In [1]: import numpy as np

In [2]: import numpy.linalg as la

In [3]: np.set_printoptions(suppress=True, linewidth=120)

In [4]: feats = np.load("x.npy")

In [5]: print(feats.round(3))
[[ 0.639 -0.139 -0.527 -0.361 -0.25  -0.083 -0.305  0.028  0.028]
 [-0.139  0.947 -0.203 -0.139 -0.096 -0.032 -0.117  0.011  0.011]
 [-0.527 -0.203  0.229 -0.527 -0.365 -0.122 -0.446  0.041  0.041]
 [-0.361 -0.139 -0.527  0.639 -0.25  -0.083 -0.305  0.028  0.028]
 [-0.25  -0.096 -0.365 -0.25   0.827 -0.058 -0.211  0.019  0.019]
 [-0.083 -0.032 -0.122 -0.083 -0.058  0.981 -0.07   0.006  0.006]
 [-0.305 -0.117 -0.446 -0.305 -0.211 -0.07   0.742  0.023  0.023]
 [ 0.028  0.011  0.041  0.028  0.019  0.006  0.023  0.998 -0.002]
 [ 0.028  0.011  0.041  0.028  0.019  0.006  0.023 -0.002  0.998]]

In [6]: # keeps lengths

In [7]: O, vecs = la.qr(feats[:, :8])[0], la.qr(feats[:, 8:])[0]

In [8]: sig = la.svd(O.T @ vecs, compute_uv=False)

In [9]: print((sig > 0.9).sum())
0

In [10]: print(np.round(la.norm(O @ O.T - vecs @ vecs.T, 2), 3))
1.0

In [11]: print(sig.round(3) + 0)
[0.]

In [12]: rng = np.random.default_rng(4883)

In [13]: theta = rng.uniform(0, 2 * np.pi, 43)

In [14]: O, _ = la.qr(np.array([[-0.7, -1.4],
    ...:     [0.9, -1.4],
    ...:     [-0.5, 0.3],
    ...:     [1.0, -0.1],
    ...:     [0.3, -2.1],
    ...:     [0.3, 1.6],
    ...:     [-1.9, -0.8],
    ...:     [0.1, 1.2],
    ...:     [1.1, -0.1],
    ...:     [0.2, 0.0]]))

In [15]: F = 10 * np.c_[np.cos(theta), np.sin(theta)] @ O.T

In [16]: print(F.round(3))
[[ 2.339  5.125 -1.633  1.995  5.859 -3.544 -1.275 -2.876  2.169  0.348]
 [ 2.52  -3.286  1.819 -3.63  -1.119 -1.066  6.883 -0.346 -3.993 -0.726]
 [ 2.834  4.898 -1.446  1.557  5.993 -3.884 -0.315 -3.074  1.686  0.258]
 [-4.211  0.192 -0.886  2.588 -2.601  3.436 -6.533  2.233  2.864  0.55 ]
 [-3.179 -4.662  1.283 -1.2   -6.02   4.097 -0.427  3.188 -1.292 -0.185]
 [-1.585 -5.281  1.841 -2.539 -5.496  2.966  2.56   2.513 -2.77  -0.462]
 [-1.826  3.97  -1.964  3.674  2.152  0.276 -6.478 -0.246  4.036  0.725]
 [-4.452 -1.889 -0.087  1.364 -4.515  4.287 -4.947  3.015  1.524  0.32 ]
 [-0.012  5.05  -2.054  3.321  4.253 -1.568 -4.753 -1.572  3.638  0.633]
 [-0.54   4.828 -2.065  3.484  3.719 -1.06  -5.341 -1.214  3.82   0.671]
 [ 4.438  2.067  0.012 -1.239  4.657 -4.331  4.759 -3.063 -1.387 -0.296]
 [-0.086  5.023 -2.057  3.347  4.182 -1.498 -4.839 -1.523  3.666  0.639]
 [-3.53  -4.329  1.081 -0.776 -5.97   4.284 -1.268  3.276 -0.826 -0.1  ]
 [-4.454 -1.289 -0.331  1.759 -4.011  4.102 -5.513  2.829  1.957  0.396]
 [-2.65   3.135 -1.783  3.608  0.906  1.221 -6.939  0.464  3.969  0.723]
 [ 4.066  3.506 -0.644 -0.078  5.627 -4.472  2.849 -3.31  -0.113 -0.07 ]
 [-2.118  3.705 -1.912  3.67   1.736  0.601 -6.669 -0.004  4.034  0.728]
 [ 1.013  5.278 -1.95   2.871  5.118 -2.491 -3.419 -2.201  3.138  0.533]
 [ 2.237 -3.588  1.887 -3.663 -1.559 -0.736  6.739 -0.097 -4.027 -0.728]
 [-4.456 -1.326 -0.317  1.736 -4.043  4.114 -5.481  2.841  1.931  0.391]
 [-3.866  1.164 -1.215  3.025 -1.555  2.847 -6.926  1.742  3.34   0.629]
 [ 4.018 -0.786  1.091 -2.866  1.974 -3.091  6.8   -1.943 -3.166 -0.6  ]
 [ 2.342  5.124 -1.632  1.993  5.86  -3.546 -1.269 -2.877  2.167  0.348]
 [ 2.203  5.168 -1.677  2.103  5.807 -3.445 -1.521 -2.815  2.289  0.371]
 [-4.371 -2.544  0.194  0.887 -5.015  4.425 -4.21   3.176  1.001  0.228]
 [ 3.825  3.944 -0.868  0.351  5.838 -4.409  2.075 -3.316  0.358  0.015]
 [-3.679  1.568 -1.343  3.18  -1.092  2.565 -7.021  1.514  3.508  0.656]
 [-4.413 -0.807 -0.519  2.051 -3.577  3.916 -5.902  2.656  2.276  0.451]
 [-4.053 -3.534  0.657  0.052 -5.642  4.47  -2.804  3.312  0.084  0.065]
 [-3.324 -4.537  1.205 -1.034 -6.01   4.178 -0.762  3.229 -1.109 -0.152]
 [-3.669 -4.163  0.987 -0.586 -5.92   4.348 -1.634  3.299 -0.617 -0.062]
 [-1.408  4.302 -2.018  3.647  2.706 -0.175 -6.158 -0.578  4.003  0.714]
 [-1.902  3.905 -1.951  3.675  2.047  0.359 -6.53  -0.185  4.038  0.726]
 [-3.152 -4.683  1.298 -1.23  -6.02   4.081 -0.365  3.18  -1.326 -0.191]
 [-0.866  4.655 -2.057  3.561  3.359 -0.736 -5.67  -0.983  3.906  0.69 ]
 [ 4.246  3.04  -0.42  -0.488  5.352 -4.476  3.557 -3.263 -0.563 -0.151]
 [-4.449 -1.931 -0.07   1.335 -4.549  4.298 -4.903  3.027  1.492  0.315]
 [-1.986 -5.223  1.741 -2.266 -5.71   3.281  1.9    2.714 -2.468 -0.405]
 [-4.385 -2.469  0.161  0.944 -4.961  4.413 -4.302  3.16   1.064  0.239]
 [-1.752 -5.264  1.802 -2.43  -5.591  3.099  2.292  2.599 -2.649 -0.439]
 [-3.847  1.21  -1.23   3.043 -1.504  2.816 -6.938  1.717  3.36   0.632]
 [ 2.582 -3.215  1.802 -3.62  -1.018 -1.14   6.911 -0.402 -3.983 -0.725]
 [-3.395  2.088 -1.5    3.355 -0.466  2.167 -7.08   1.197  3.698  0.685]]

In [17]: T = F.reshape(43, 2, -1)

In [18]: print(T.shape)
(43, 2, 5)
